$ python -q
>>> import numpy as np
>>> np.set_printoptions(precision=2, suppress=True, linewidth=160, legacy="1.25")
>>> def rnd(a):
...     return np.round(a, 2) + 0
... 
>>> u = np.array([0, 1, 2, -2])
>>> W0 = u[np.abs(np.subtract.outer(np.arange(4), np.arange(4)))]
>>> W0
array([[ 0,  1,  2, -2],
       [ 1,  0,  1,  2],
       [ 2,  1,  0,  1],
       [-2,  2,  1,  0]])
>>> rnd(np.linalg.det(W0.T))
33.0
>>> rnd(np.linalg.det(2 * W0)), rnd(np.linalg.det(W0))
(528.0, 33.0)
>>> rnd(np.linalg.eigvals(W0).sum().real)
0.0
>>> P = np.triu(np.array([[1, 3, 3, 2], [3, 3, 3, 3], [1, 0, 2, 0], [1, 3, 2, 0]]), 1) + np.eye(4)
>>> B = P @ W0 @ np.linalg.inv(P)
>>> B
array([[  5.,  -7.,  13.,  18.],
       [  1.,   6., -17., -15.],
       [  2.,  -5.,   9.,  12.],
       [ -2.,   8., -17., -20.]])
>>> rnd(np.linalg.det(B))
33.0
>>> np.linalg.matrix_rank(B)
4
>>> (B + B.T) / 2
array([[  5. ,  -3. ,   7.5,   8. ],
       [ -3. ,   6. , -11. ,  -3.5],
       [  7.5, -11. ,   9. ,  -2.5],
       [  8. ,  -3.5,  -2.5, -20. ]])
>>> B = np.array([[3, 3, 3, 2], [2, 3, -2, -1], [-2, 1, 2, 0], [3, 3, 1, 0]])
>>> feats = np.triu(B)
>>> feats
array([[ 3,  3,  3,  2],
       [ 0,  3, -2, -1],
       [ 0,  0,  2,  0],
       [ 0,  0,  0,  0]])
>>> rk = np.linalg.matrix_rank(feats)
>>> rk
3
>>> N = np.linalg.svd(feats)[2][rk:].T
>>> rnd(feats @ N)
array([[0.],
       [0.],
       [0.],
       [0.]])
>>> rnd(N[:, 0] / N[np.abs(N[:, 0]).round(6).argmax(), 0])
array([ 1.  , -0.33,  0.  , -1.  ])
>>> [int(np.linalg.matrix_rank(np.delete(feats, i, axis=0))) for i in range(4)]
[2, 2, 2, 3]
>>> N.shape
(4, 1)
>>> np.allclose(feats @ N, 0)
True
>>> w1 = np.array([[1, 0, 1, 1, 2, 2],
...     [3, 3, 0, 3, 3, 1],
...     [1, 0, 0, 3, 1, 1],
...     [0, 1, 0, 0, 2, 0]])
>>> coef = np.array([1, 3, -2, -1, 4, 2])
>>> act = np.maximum(feats @ w1 + coef, 0)
>>> (act > 0).astype(int)
array([[1, 1, 1, 1, 1, 1],
       [1, 1, 0, 1, 1, 1],
       [1, 1, 0, 1, 1, 1],
       [1, 1, 0, 0, 1, 1]])
>>> basis = np.array([[-1, -3], [-2, -3], [-1, 2], [1, -2], [1, 2], [2, 0]])
>>> w1 @ basis
array([[  5,   1],
       [ -1, -18],
       [  5,  -7],
       [  0,   1]])
>>> act @ basis
array([[ 29, -76],
       [-13, -43],
       [ 10, -16],
       [  1,  -4]])
>>> rnd(np.linalg.norm(feats, axis=1))
array([5.57, 3.74, 2.  , 0.  ])
>>> rnd(np.linalg.norm(feats, axis=0))
array([3.  , 4.24, 4.12, 2.24])
>>> rnd(np.linalg.norm(feats[1] - feats[3]))
3.74
>>> rnd(np.linalg.norm(feats, 2))
5.68
>>> np.linalg.norm(feats, axis=1).argmax()
0
>>> rnd(np.linalg.norm(feats, 1)), rnd(np.linalg.norm(feats, np.inf))
(7.0, 11.0)
>>> u = np.array([1, 5])
>>> np.convolve(feats[2], u)
array([ 0,  0,  2, 10,  0])
>>> np.polyval(u, feats[2])
array([5, 5, 7, 5])
>>> np.array([np.convolve(row, u, "same") for row in feats])
array([[  3,  18,  18,  17],
       [  0,   3,  13, -11],
       [  0,   0,   2,  10],
       [  0,   0,   0,   0]])
>>> np.cross(feats[2, :3], feats[3, :3])
array([0, 0, 0])
